% ipython --no-banner

In [1]: import numpy as np

In [2]: np.set_printoptions(precision=2, suppress=True, linewidth=160)

In [3]: M = np.loadtxt("sample11.csv", delimiter=",")

In [4]: M
Out[4]: 
array([[ 2.,  0.,  1.,  1., -3.,  3., -1.],
       [ 1.,  0.,  0., -3.,  2.,  0.,  2.],
       [ 1., -1.,  2.,  0., -1., -2.,  3.],
       [ 2.,  3.,  0., -2., -1., -1., -1.],
       [ 2.,  3.,  0., -2., -1., -1., -1.],
       [ 3., -1., -3., -1.,  1., -2., -3.]])

In [5]: f, r1 = M[3], M[4]

In [6]: f @ r1
Out[6]: np.float64(20.0)

In [7]: f @ f
Out[7]: np.float64(20.0)

In [8]: p = (f @ r1) / (f @ f) * f

In [9]: r1 - p
Out[9]: array([0., 0., 0., 0., 0., 0., 0.])

In [10]: np.outer(f, r1)
Out[10]: 
array([[ 4.,  6.,  0., -4., -2., -2., -2.],
       [ 6.,  9.,  0., -6., -3., -3., -3.],
       [ 0.,  0.,  0., -0., -0., -0., -0.],
       [-4., -6., -0.,  4.,  2.,  2.,  2.],
       [-2., -3., -0.,  2.,  1.,  1.,  1.],
       [-2., -3., -0.,  2.,  1.,  1.,  1.],
       [-2., -3., -0.,  2.,  1.,  1.,  1.]])

In [11]: np.linalg.matrix_rank(np.outer(f, r1))
Out[11]: np.int64(1)

In [12]: p
Out[12]: array([ 2.,  3.,  0., -2., -1., -1., -1.])

In [13]: (r1 - p) @ f
Out[13]: np.float64(0.0)

In [14]: left, sv, Vt = np.linalg.svd(M)

In [15]: np.argmax(sv[:-1] / (sv[1:] + 1e-6)) + 1
Out[15]: np.int64(5)

In [16]: M2 = left[:, :5] @ np.diag(sv[:5]) @ Vt[:5]

In [17]: np.round(np.abs(M - M2).max(), 2)
Out[17]: np.float64(0.0)

In [18]: np.linalg.matrix_rank(M, rtol=0.05)
Out[18]: np.int64(5)

In [19]: np.linalg.lstsq(M[:-1].T, M[-1])[2]
Out[19]: np.int32(4)

In [20]: np.round(M @ np.linalg.pinv(M) @ M, 2) + 0
Out[20]: 
array([[ 2.,  0.,  1.,  1., -3.,  3., -1.],
       [ 1.,  0.,  0., -3.,  2.,  0.,  2.],
       [ 1., -1.,  2.,  0., -1., -2.,  3.],
       [ 2.,  3.,  0., -2., -1., -1., -1.],
       [ 2.,  3.,  0., -2., -1., -1., -1.],
       [ 3., -1., -3., -1.,  1., -2., -3.]])

In [21]: np.abs(np.diag(np.linalg.qr(M)[1])) > 1e-9
Out[21]: array([ True,  True,  True,  True,  True, False])

In [22]: np.argsort(-np.linalg.norm(M, axis=0).round(6), kind="stable")[:3]
Out[22]: array([6, 0, 1])

In [23]: np.linalg.matrix_rank(M, rtol=0.1)
Out[23]: np.int64(5)

In [24]: [round(float(x), 2) for x in np.linalg.svd(M, compute_uv=False)[:3]]
Out[24]: [7.21, 5.76, 5.42]

In [25]: np.linalg.cond(M) > 100
Out[25]: np.True_

In [26]: left, sv, Vt = np.linalg.svd(M)

In [27]: vecs = Vt[:(sv > 1e-8).sum()]

In [28]: rng = np.random.default_rng(6082)

In [29]: x0 = M[4] + 3 * M[2] + rng.integers(2) * np.eye(7)[2]

In [30]: x0
Out[30]: array([ 5.,  0.,  7., -2., -4., -7.,  8.])

In [31]: np.diag(vecs.T @ vecs)
Out[31]: array([0.82, 0.83, 0.41, 0.62, 0.62, 0.99, 0.71])

In [32]: arr = np.array([[2.0, 2.0, 3.0, 3.0, 1.0, 0.0, 0.0, 3.0],
    ...:     [0.0, 2.0, 3.0, 2.0, 1.0, 1.0, 0.0, 0.0],
    ...:     [1.0, 3.0, 1.0, 3.0, 0.0, 2.0, 3.0, 3.0],
    ...:     [3.0, 3.0, 2.0, 0.0, 2.0, 3.0, 3.0, 1.0],
    ...:     [1.0, 3.0, 1.0, 0.0, 0.0, 2.0, 0.0, 1.0],
    ...:     [0.0, 0.0, 0.0, 0.0, 0.0, -2.0, -1.0, -2.0],
    ...:     [0.0, 0.0, 0.0, 0.0, 0.0, 1.0, 2.0, -1.0],
    ...:     [0.0, 0.0, 0.0, 0.0, 0.0, 1.0, -1.0, 1.0]])

In [33]: Q, vecs = np.linalg.qr(arr[:, :6])[0], np.linalg.qr(arr[:, 6:])[0]

In [34]: sv = np.linalg.svd(Q.T @ vecs, compute_uv=False)

In [35]: np.degrees(np.arccos(sv.clip(0, 1)))
Out[35]: array([ 8.89, 44.94])

In [36]: M2 = arr[0, 0] * arr[1:] - np.outer(arr[1:, 0], arr[0])

In [37]: M2
Out[37]: 
array([[ 0.,  4.,  6.,  4.,  2.,  2.,  0.,  0.],
       [ 0.,  4., -1.,  3., -1.,  4.,  6.,  3.],
       [ 0.,  0., -5., -9.,  1.,  6.,  6., -7.],
       [ 0.,  4., -1., -3., -1.,  4.,  0., -1.],
       [ 0.,  0.,  0.,  0.,  0., -4., -2., -4.],
       [ 0.,  0.,  0.,  0.,  0.,  2.,  4., -2.],
       [ 0.,  0.,  0.,  0.,  0.,  2., -2.,  2.]])

In [38]: np.linalg.matrix_rank(M2), np.linalg.matrix_rank(arr)
Out[38]: (np.int64(7), np.int64(8))

In [39]: E = np.vander(np.arange(13) - 4, 4, increasing=True)

In [40]: E
Out[40]: 
array([[  1,  -4,  16, -64],
       [  1,  -3,   9, -27],
       [  1,  -2,   4,  -8],
       [  1,  -1,   1,  -1],
       [  1,   0,   0,   0],
       [  1,   1,   1,   1],
       [  1,   2,   4,   8],
       [  1,   3,   9,  27],
       [  1,   4,  16,  64],
       [  1,   5,  25, 125],
       [  1,   6,  36, 216],
       [  1,   7,  49, 343],
       [  1,   8,  64, 512]])

In [41]: left, sv, Vt = np.linalg.svd(E)

In [42]: sv
Out[42]: array([678.35,  31.93,   7.02,   2.05])

In [43]: M2 = left[:, :1] @ np.diag(sv[:1]) @ Vt[:1]

In [44]: np.linalg.matrix_rank(E, rtol=0.05)
Out[44]: np.int64(1)

In [45]: np.round(np.abs(E - M2).max(), 2)
Out[45]: np.float64(24.16)

In [46]: np.round(np.linalg.norm(E - M2) / np.linalg.norm(E), 2)
Out[46]: np.float64(0.05)

In [47]: rank = np.linalg.matrix_rank(M)

In [48]: rank
Out[48]: np.int64(5)

In [49]: N = np.linalg.svd(M)[2][rank:].T

In [50]: N.shape
Out[50]: (7, 2)

In [51]: [int(np.linalg.matrix_rank(M[:i])) for i in range(1, len(M) + 1)]
Out[51]: [1, 2, 3, 4, 4, 5]

In [52]: [int(np.linalg.matrix_rank(np.delete(M, i, axis=0))) for i in range(6)]
Out[52]: [4, 4, 4, 5, 5, 4]
